>>> import numpy as np
>>> import numpy.linalg as la
>>> np.set_printoptions(precision=4, suppress=True, linewidth=200)
>>> rd = lambda a: np.round(a, 4) + 0
>>> W2 = 10 * np.array([[-1.0, -1.9, 0.2, -0.6, 1.6], [0.4, 0.1, -1.0, 0.6, -0.4]])
>>> rng = np.random.default_rng(572)
>>> lab = rng.integers(0, 2, 16)
>>> m1 = W2[lab] + rng.normal(size=(16, 5))
>>> print(rd(m1))
[[  3.9479  -0.0823  -9.0871   5.1767  -3.8222]
 [  4.9729   1.4293  -9.4092   7.5051  -3.4981]
 [  4.0004   0.298   -8.8479   5.9379  -4.3918]
 [ -9.0418 -18.478    3.1675  -5.5685  16.458 ]
 [  3.4224   0.2168  -9.6358   7.8663  -4.5613]
 [  3.073   -0.0181 -10.6742   6.3203  -4.0753]
 [  4.8929   1.4548 -10.6184   6.2941  -4.8645]
 [  4.8203   1.5955  -9.4224   6.6352  -3.8716]
 [  3.9316   0.7913  -9.1595   7.6932  -3.9693]
 [  3.4749   1.6852 -10.8088   5.634   -1.9672]
 [-11.0833 -17.5604   3.0556  -6.2328  16.4806]
 [ -9.5305 -18.2724   3.3609  -6.7098  15.5277]
 [ -8.8887 -17.1111   2.4584  -6.1721  15.263 ]
 [ -9.717  -19.488    3.2922  -6.9261  15.267 ]
 [  5.6476   1.2892  -9.0712   4.7571  -2.8211]
 [  5.3602   2.0718  -9.5665   6.6506  -4.6209]]
>>> x = np.array([3, 1, 1, 3, 0])
>>> rhs = m1 @ x
>>> print(rd(la.solve(m1.T @ m1, m1.T @ rhs)))
[3. 1. 1. 3. 0.]
>>> print(rd(la.pinv(m1) @ m1))
[[1. 0. 0. 0. 0.]
 [0. 1. 0. 0. 0.]
 [0. 0. 1. 0. 0.]
 [0. 0. 0. 1. 0.]
 [0. 0. 0. 0. 1.]]
>>> print(rd(la.lstsq(m1, rhs)[0]))
[3. 1. 1. 3. 0.]
>>> rhs = rhs + 0.05 * rng.normal(size=16)
>>> print(rd(rhs))
[ 18.0801  29.5008  21.238  -59.1106  24.5097  17.5467  24.4078  26.6113  26.4519  18.3247 -66.465  -63.599  -59.887  -66.1388  23.3875  28.5334]
>>> c, *_ = la.lstsq(m1, rhs)
>>> print(rd(c))
[2.9779 1.0223 0.9929 3.0142 0.0191]
>>> print(c.round())
[3. 1. 1. 3. 0.]
>>> print(rd(la.norm(rhs - m1 @ c)))
0.1977
>>> data = np.array([[3, 2, 2, 2], [-1, 0, -2, -2], [2, -3, -1, -2], [2, -3, -1, -2]])
>>> # looks like rank 3
>>> left, sig, vt = la.svd(data)
>>> print(rd(sig))
[6.5421 4.5541 1.5686 0.    ]
>>> other = left[:, :3] @ np.diag(sig[:3]) @ vt[:3]
>>> print(rd(la.norm(data - other) / la.norm(data)))
0.0
>>> print(la.matrix_rank(data, rtol=0.05))
3
>>> print(la.matrix_rank(other))
3
